% python3 -q
>>> import numpy as np
>>> np.set_printoptions(suppress=True, linewidth=140)
>>> rnd = lambda a: np.round(a, 2) + 0
>>> mat = np.load("mat.npy")
>>> mat
array([[ 0, 10, 10, 10, 10, 10, 10, 10,  5],
       [ 0, 12, 12, 12, 12, 12, 12, 12,  6],
       [ 0,  2,  2,  2,  2,  2,  2,  2,  1],
       [ 0,  4,  4,  4,  4,  4,  4,  4,  2],
       [ 0, 12, 12, 12, 12, 12, 12, 12,  6]])
>>> G = mat.T @ mat
>>> np.trace(G), (mat ** 2).sum()
(np.int64(2958), np.int64(2958))
>>> print(np.diag(G))
[  0 408 408 408 408 408 408 408 102]
>>> print(rnd(np.linalg.eigvalsh(G)[::-1]))
[2958.    0.    0.    0.    0.    0.    0.    0.    0.]
>>> (mat @ mat.T).shape
(5, 5)
>>> G
array([[  0,   0,   0,   0,   0,   0,   0,   0,   0],
       [  0, 408, 408, 408, 408, 408, 408, 408, 204],
       [  0, 408, 408, 408, 408, 408, 408, 408, 204],
       [  0, 408, 408, 408, 408, 408, 408, 408, 204],
       [  0, 408, 408, 408, 408, 408, 408, 408, 204],
       [  0, 408, 408, 408, 408, 408, 408, 408, 204],
       [  0, 408, 408, 408, 408, 408, 408, 408, 204],
       [  0, 408, 408, 408, 408, 408, 408, 408, 204],
       [  0, 204, 204, 204, 204, 204, 204, 204, 102]])
>>> rnd(np.linalg.svd(mat, compute_uv=False) ** 2)
array([2958.,    0.,    0.,    0.,    0.])
>>> r = np.linalg.matrix_rank(mat)
>>> r
np.int64(1)
>>> null = np.linalg.svd(mat)[2][r:].T
>>> null.shape
(9, 8)
>>> rnd(null @ null.T)
array([[ 1.  ,  0.  ,  0.  ,  0.  ,  0.  ,  0.  ,  0.  ,  0.  ,  0.  ],
       [ 0.  ,  0.86, -0.14, -0.14, -0.14, -0.14, -0.14, -0.14, -0.07],
       [ 0.  , -0.14,  0.86, -0.14, -0.14, -0.14, -0.14, -0.14, -0.07],
       [ 0.  , -0.14, -0.14,  0.86, -0.14, -0.14, -0.14, -0.14, -0.07],
       [ 0.  , -0.14, -0.14, -0.14,  0.86, -0.14, -0.14, -0.14, -0.07],
       [ 0.  , -0.14, -0.14, -0.14, -0.14,  0.86, -0.14, -0.14, -0.07],
       [ 0.  , -0.14, -0.14, -0.14, -0.14, -0.14,  0.86, -0.14, -0.07],
       [ 0.  , -0.14, -0.14, -0.14, -0.14, -0.14, -0.14,  0.86, -0.07],
       [ 0.  , -0.07, -0.07, -0.07, -0.07, -0.07, -0.07, -0.07,  0.97]])
>>> [int(np.linalg.matrix_rank(mat[:i])) for i in range(1, len(mat) + 1)]
[1, 1, 1, 1, 1]
>>> A = np.load("case5.npy")
>>> A
array([[ 7, 10,  6, 15,  5,  4, 17, 15, 11],
       [24, 17, 22, 17, 25, 17, 28, 12, 25],
       [ 8,  9, 14,  8, 17,  5, 17,  4, 10],
       [ 1,  4,  6,  3,  9,  1,  9,  3,  6],
       [ 9, 16,  4,  8,  7,  8, 12, 11, 12],
       [25, 14, 15, 20, 20, 17, 21, 11, 21],
       [17, 12, 14, 12, 17, 13, 20, 11, 21],
       [ 7,  1,  5,  8,  3,  4,  8,  6,  7],
       [ 1,  4,  6,  3,  9,  1,  9,  3,  6],
       [16,  8,  8,  9,  8, 12, 11,  8, 15],
       [15, 12,  7,  6, 14,  8,  5,  2, 11]])
>>> left, sig, VT = np.linalg.svd(A)
>>> evecs = VT[:(sig > 1e-8).sum()]
>>> rng = np.random.default_rng(898)
>>> x = A[7] + -1 * A[2] + rng.integers(2) * np.eye(9)[2]
>>> x
array([ -1.,  -8.,  -9.,   0., -14.,  -1.,  -9.,   2.,  -3.])
>>> rnd(np.diag(evecs.T @ evecs))
array([0.75, 0.96, 0.74, 0.82, 0.88, 0.85, 0.71, 0.52, 0.77])
>>> np.allclose(evecs.T @ evecs @ x, x)
True
